% ipython --no-banner

In [1]: import numpy as np

In [2]: from numpy import linalg as LA

In [3]: np.set_printoptions(suppress=True, linewidth=140)

In [4]: J = np.loadtxt("arr.csv", delimiter=",")

In [5]: J
Out[5]: 
array([[0., 0., 0., 0.],
       [2., 0., 2., 0.],
       [0., 0., 0., 0.],
       [0., 0., 0., 0.]])

In [6]: # 2 groups of indices that never mix

In [7]: rk = LA.matrix_rank(J)

In [8]: rk
Out[8]: np.int64(1)

In [9]: ns = LA.svd(J)[2][rk:].T

In [10]: J @ ns
Out[10]: 
array([[0., 0., 0.],
       [0., 0., 0.],
       [0., 0., 0.],
       [0., 0., 0.]])

In [11]: [int(LA.matrix_rank(J[:i])) for i in range(1, len(J) + 1)]
Out[11]: [0, 1, 1, 1]

In [12]: [int(LA.matrix_rank(J[:, :j + 1])) for j in range(4)]
Out[12]: [1, 1, 1, 1]

In [13]: [int(LA.matrix_rank(np.delete(J, i, axis=0))) for i in range(4)]
Out[13]: [1, 0, 1, 1]

In [14]: np.allclose(J @ ns, 0)
Out[14]: True

In [15]: np.round(ns @ ns.T, 3)
Out[15]: 
array([[ 0.5,  0. , -0.5,  0. ],
       [ 0. ,  1. ,  0. ,  0. ],
       [-0.5,  0. ,  0.5,  0. ],
       [ 0. ,  0. ,  0. ,  1. ]])

In [16]: rng = np.random.default_rng(8654)

In [17]: out = J + rng.integers(-2, 3, (4, 1)) @ rng.integers(-2, 3, (1, 4))

In [18]: out
Out[18]: 
array([[ 1., -1.,  1., -1.],
       [ 4., -2.,  4., -2.],
       [ 0.,  0.,  0.,  0.],
       [-2.,  2., -2.,  2.]])

In [19]: np.round(LA.svd(out - J, compute_uv=False), 3)
Out[19]: array([6., 0., 0., 0.])

In [20]: np.round(J @ LA.pinv(J) @ J, 3)
Out[20]: 
array([[0., 0., 0., 0.],
       [2., 0., 2., 0.],
       [0., 0., 0., 0.],
       [0., 0., 0., 0.]])

In [21]: np.allclose(J[:-1].T @ LA.lstsq(J[:-1].T, J[-1])[0], J[-1])
Out[21]: True

In [22]: Uu, sv, VT = LA.svd(J)

In [23]: V = VT[:(sv > 1e-8).sum()]

In [24]: x0 = J[3] + 2 * J[1] + rng.integers(2) * np.eye(4)[0]

In [25]: x0
Out[25]: array([5., 0., 4., 0.])

In [26]: round(LA.norm(x0 - V.T @ V @ x0), 3)
Out[26]: np.float64(0.707)

In [27]: np.allclose(V.T @ V @ x0, x0)
Out[27]: False

In [28]: out = np.array([[-5, -2], [-2, 4], [0, -4], [-2, -3]])

In [29]: np.einsum("ik,kj->ji", J, out)
Out[29]: 
array([[  0., -10.,   0.,   0.],
       [  0., -12.,   0.,   0.]])

In [30]: LA.matrix_rank(np.vstack([J, out.T]))
Out[30]: np.int64(3)

In [31]: np.einsum("ij,ij->i", J, J)
Out[31]: array([0., 8., 0., 0.])

In [32]: np.vstack([J, out.T]).shape
Out[32]: (6, 4)

In [33]: out.T @ J.T
Out[33]: 
array([[  0., -10.,   0.,   0.],
       [  0., -12.,   0.,   0.]])

In [34]: m1 = np.load("w.npy")

In [35]: m1
Out[35]: 
array([[4, 0, 2],
       [0, 0, 0],
       [2, 0, 1]])

In [36]: rk = LA.matrix_rank(m1)

In [37]: rk
Out[37]: np.int64(1)

In [38]: ns = LA.svd(m1)[2][rk:].T

In [39]: np.round(ns @ ns.T, 3)
Out[39]: 
array([[ 0.2,  0. , -0.4],
       [ 0. ,  1. ,  0. ],
       [-0.4,  0. ,  0.8]])

In [40]: [int(LA.matrix_rank(np.delete(m1, i, axis=0))) for i in range(3)]
Out[40]: [1, 1, 1]

In [41]: [int(LA.matrix_rank(m1[:, :j + 1])) for j in range(3)]
Out[41]: [1, 1, 1]

In [42]: m1 @ ns
Out[42]: 
array([[0., 0.],
       [0., 0.],
       [0., 0.]])

In [43]: hat = np.triu(np.array([[-3, -2, 0], [3, -2, 3], [-2, 2, -2]]), 1) + np.eye(3)

In [44]: out = hat @ m1 @ LA.inv(hat)

In [45]: np.round(np.poly(out), 3) + 0
Out[45]: array([ 1., -5.,  0.,  0.])

In [46]: out
Out[46]: 
array([[  4.,   8., -22.],
       [  6.,  12., -33.],
       [  2.,   4., -11.]])

In [47]: np.round(LA.det(out), 3)
Out[47]: np.float64(0.0)

In [48]: hat @ m1 - m1 @ hat
Out[48]: 
array([[0., 8., 0.],
       [6., 0., 3.],
       [0., 4., 0.]])

In [49]: out = m1[0, 0] * m1[1:] - np.outer(m1[1:, 0], m1[0])

In [50]: out
Out[50]: 
array([[0, 0, 0],
       [0, 0, 0]])

In [51]: np.flatnonzero(~out.round(6).any(axis=1))
Out[51]: array([0, 1])

In [52]: mat = np.array([[-7.0, -1.4, -0.8], [-6.0, -1.7, -0.4], [2.0, -0.2, 1.3]])

In [53]: mat
Out[53]: 
array([[-7. , -1.4, -0.8],
       [-6. , -1.7, -0.4],
       [ 2. , -0.2,  1.3]])

In [54]: # column 0 is much longer than the rest

In [55]: u = np.array([4, 0])

In [56]: np.correlate(m1[0], m1[1], "full")
Out[56]: array([0, 0, 0, 0, 0])

In [57]: np.convolve(m1[0], u)
Out[57]: array([16,  0,  8,  0])

In [58]: np.polyval(u, m1[0])
Out[58]: array([16,  0,  8])

In [59]: labels = rng.permutation(3)

In [60]: labels
Out[60]: array([0, 2, 1])

In [61]: out = mat[labels][:, labels]

In [62]: np.round(np.sort(np.abs(LA.eigvals(out))), 3)
Out[62]: array([0.302, 1.037, 8.135])

In [63]: np.diag(out)
Out[63]: array([-7. ,  1.3, -1.7])

In [64]: w, V = LA.eig(mat)

In [65]: np.round(mat @ V[:, 0] - w[0] * V[:, 0], 3) + 0
Out[65]: array([0., 0., 0.])

In [66]: w.round(3)
Out[66]: array([-8.135, -0.302,  1.037])

In [67]: np.round(np.sort(LA.eigvals(LA.inv(mat))), 3)
Out[67]: array([-3.308, -0.123,  0.964])

In [68]: th = np.radians(72)

In [69]: Rm = np.eye(3)

In [70]: Rm[1, 1] = Rm[0, 0] = np.cos(th)

In [71]: Rm[1, 0], Rm[0, 1] = -np.sin(th), np.sin(th)

In [72]: Rm.round(3)
Out[72]: 
array([[ 0.309,  0.951,  0.   ],
       [-0.951,  0.309,  0.   ],
       [ 0.   ,  0.   ,  1.   ]])

In [73]: out = mat @ Rm.T

In [74]: np.allclose(mat @ mat.T, out @ out.T)
Out[74]: True

In [75]: np.allclose(LA.norm(mat, axis=1), LA.norm(out, axis=1))
Out[75]: True

In [76]: np.round(np.abs(out - mat).max(axis=0), 3)
Out[76]: array([3.505, 7.625, 0.   ])

In [77]: x0 = np.array([2, 0, 1])

In [78]: rhs = mat @ x0

In [79]: b, lr = np.zeros(3), 1 / LA.norm(mat, 2) ** 2

In [80]: for i in range(4):
    ...:     b -= lr * mat.T @ (mat @ b - rhs)
    ...:     if i % 1 == 0: print(i, round(LA.norm(mat @ b - rhs), 3))
    ...: 
0 1.144
1 1.123
2 1.102
3 1.081

In [81]: np.round(LA.cond(mat), 3)
Out[81]: np.float64(49.188)

In [82]: data = np.loadtxt("case4.csv", delimiter=",")

In [83]: data
Out[83]: 
array([[-1.757, -5.474, -3.052],
       [-2.315, -4.823, -3.971],
       [ 0.499, -5.146, -3.305],
       [-0.741, -3.791, -3.802],
       [13.705, -0.827, -6.133],
       [-2.247, -4.83 , -2.22 ],
       [11.626, -1.507, -6.066],
       [ 5.743,  3.141, 12.521],
       [-1.716, -4.961, -2.627],
       [-1.25 , -5.102, -4.138]])

In [84]: x0 = np.array([3, 0, 1])

In [85]: a = np.maximum(data @ x0, 0)

In [86]: np.round(np.maximum(data @ x0, 0) - np.maximum(-data @ x0, 0), 3)
Out[86]: array([ -8.323, -10.916,  -1.808,  -6.025,  34.982,  -8.961,  28.812,  29.75 ,  -7.775,  -7.888])

In [87]: a
Out[87]: array([ 0.   ,  0.   ,  0.   ,  0.   , 34.982,  0.   , 28.812, 29.75 ,  0.   ,  0.   ])

In [88]: np.flatnonzero(a > 1e-9)
Out[88]: array([4, 6, 7])

In [89]: np.maximum(data @ (3 * x0), 0)
Out[89]: array([  0.   ,   0.   ,   0.   ,   0.   , 104.946,   0.   ,  86.436,  89.25 ,   0.   ,   0.   ])

In [90]: np.round(np.tanh(data @ x0), 3)
Out[90]: array([-1.   , -1.   , -0.948, -1.   ,  1.   , -1.   ,  1.   ,  1.   , -1.   , -1.   ])

In [91]: np.round(data.T @ a, 3)
Out[91]: array([985.251,  21.095, -16.818])

In [92]: F = np.load("dump.npy")

In [93]: F
Out[93]: 
array([[-5.329,  2.311, -0.004],
       [ 0.08 ,  0.104,  0.252],
       [ 0.202, -0.148, -0.385]])

In [94]: # row 0 is much longer than the rest

In [95]: np.round(LA.norm(F, "nuc"), 3)
Out[95]: np.float64(6.362)

In [96]: round(float(LA.norm(F, 2)), 3)
Out[96]: 5.814

In [97]: np.round(LA.norm(F) ** 2 / LA.norm(F, 2) ** 2, 3)
Out[97]: np.float64(1.007)

In [98]: round(float(F[2] @ F[1]), 3)
Out[98]: -0.096

In [99]: np.round(LA.norm(F, axis=1), 3)
Out[99]: array([5.809, 0.284, 0.459])

In [100]: round(LA.norm(F, 1), 3), round(float(LA.norm(F, np.inf)), 3)
Out[100]: (np.float64(5.611), 7.644)

In [101]: Uu, sv, VT = LA.svd(F)

In [102]: sv.round(3)
Out[102]: array([5.814, 0.475, 0.074])

In [103]: out = Uu[:, :1] @ np.diag(sv[:1]) @ VT[:1]

In [104]: LA.matrix_rank(F, rtol=0.05)
Out[104]: np.int64(2)

In [105]: np.round(np.abs(F - out).max(), 3)
Out[105]: np.float64(0.385)

In [106]: LA.matrix_rank(out)
Out[106]: np.int64(1)

In [107]: A = np.load("block14.npy")

In [108]: A
Out[108]: 
array([[ 0.06 ,  2.983, -1.958],
       [-0.01 ,  3.   , -2.045],
       [ 0.03 ,  3.015, -1.937],
       [-0.03 ,  3.029, -1.983],
       [ 0.083,  2.974, -2.088],
       [ 0.022,  3.019, -1.961],
       [-0.01 ,  3.127, -1.984],
       [-1.071, -2.   ,  0.045],
       [-0.898, -2.045, -0.047],
       [-1.011, -2.042,  0.008],
       [-0.986, -2.053,  0.077],
       [-1.001, -1.934,  0.01 ],
       [-0.982, -2.027,  0.006],
       [-0.933, -1.936,  0.009],
       [ 2.032,  2.079,  1.996],
       [ 2.014,  2.06 ,  1.962],
       [ 2.058,  1.926,  1.974],
       [ 2.011,  2.019,  2.039],
       [ 2.03 ,  1.994,  2.064],
       [ 2.125,  2.051,  2.008],
       [ 1.959,  1.993,  2.003]])

In [109]: C = A[[2, 5]].astype(float)

In [110]: for _ in range(6):
     ...:     labels = LA.norm(A[:, None] - C, axis=-1).argmin(axis=1)
     ...:     C = np.array([A[labels == j].mean(axis=0) for j in range(2)])
     ...: 

In [111]: labels
Out[111]: array([1, 1, 1, 1, 1, 1, 1, 0, 0, 0, 0, 0, 0, 0, 0, 0, 0, 0, 0, 0, 0])

In [112]: np.round(C[1] - C[0], 3)
Out[112]: array([-0.504,  3.015, -3.005])

In [113]: C.round(3)
Out[113]: 
array([[ 0.525,  0.006,  1.011],
       [ 0.021,  3.021, -1.994]])
